% python3 -q
>>> import numpy as np
>>> np.set_printoptions(precision=2, suppress=True, linewidth=100, legacy="1.25")
>>> M = np.load("arr.npy")
>>> M
array([[-1,  2,  0,  2,  2],
       [ 3,  3, -1, -1,  3],
       [-1, -3,  2,  0, -2],
       [-3, -1,  3,  3, -3],
       [-1, -2,  2, -2, -1],
       [ 1,  0, -3,  1,  2]])
>>> M2 = M / np.linalg.norm(M, axis=1, keepdims=True)
>>> G = M2 @ M2.T
>>> G[0]
array([ 1.  ,  0.36, -0.59,  0.05, -0.67,  0.36])
>>> G
array([[ 1.  ,  0.36, -0.59,  0.05, -0.67,  0.36],
       [ 0.36,  1.  , -0.88, -0.82, -0.6 ,  0.53],
       [-0.59, -0.88,  1.  ,  0.7 ,  0.82, -0.67],
       [ 0.05, -0.82,  0.7 ,  1.  ,  0.35, -0.64],
       [-0.67, -0.6 ,  0.82,  0.35,  1.  , -0.76],
       [ 0.36,  0.53, -0.67, -0.64, -0.76,  1.  ]])
>>> print(np.argwhere(np.triu(np.abs(G) > 0.95, 1)))
[]
>>> print((np.abs(G) > 0.9).astype(int))
[[1 0 0 0 0 0]
 [0 1 0 0 0 0]
 [0 0 1 0 0 0]
 [0 0 0 1 0 0]
 [0 0 0 0 1 0]
 [0 0 0 0 0 1]]
>>> print(round(float(np.degrees(np.arccos(np.clip(G[0, 1], -1, 1)))), 2))
68.87
>>> M2 = M / np.sqrt((M ** 2).mean(axis=1, keepdims=True))
>>> np.linalg.matrix_rank(M - M.mean(axis=1, keepdims=True))
4
>>> np.linalg.norm(M2, axis=1)
array([2.24, 2.24, 2.24, 2.24, 2.24, 2.24])
>>> print(np.linalg.matrix_rank(M2) == np.linalg.matrix_rank(M))
True
>>> M - M.mean(axis=1, keepdims=True)
array([[-2. ,  1. , -1. ,  1. ,  1. ],
       [ 1.6,  1.6, -2.4, -2.4,  1.6],
       [-0.2, -2.2,  2.8,  0.8, -1.2],
       [-2.8, -0.8,  3.2,  3.2, -2.8],
       [-0.2, -1.2,  2.8, -1.2, -0.2],
       [ 0.8, -0.2, -3.2,  0.8,  1.8]])
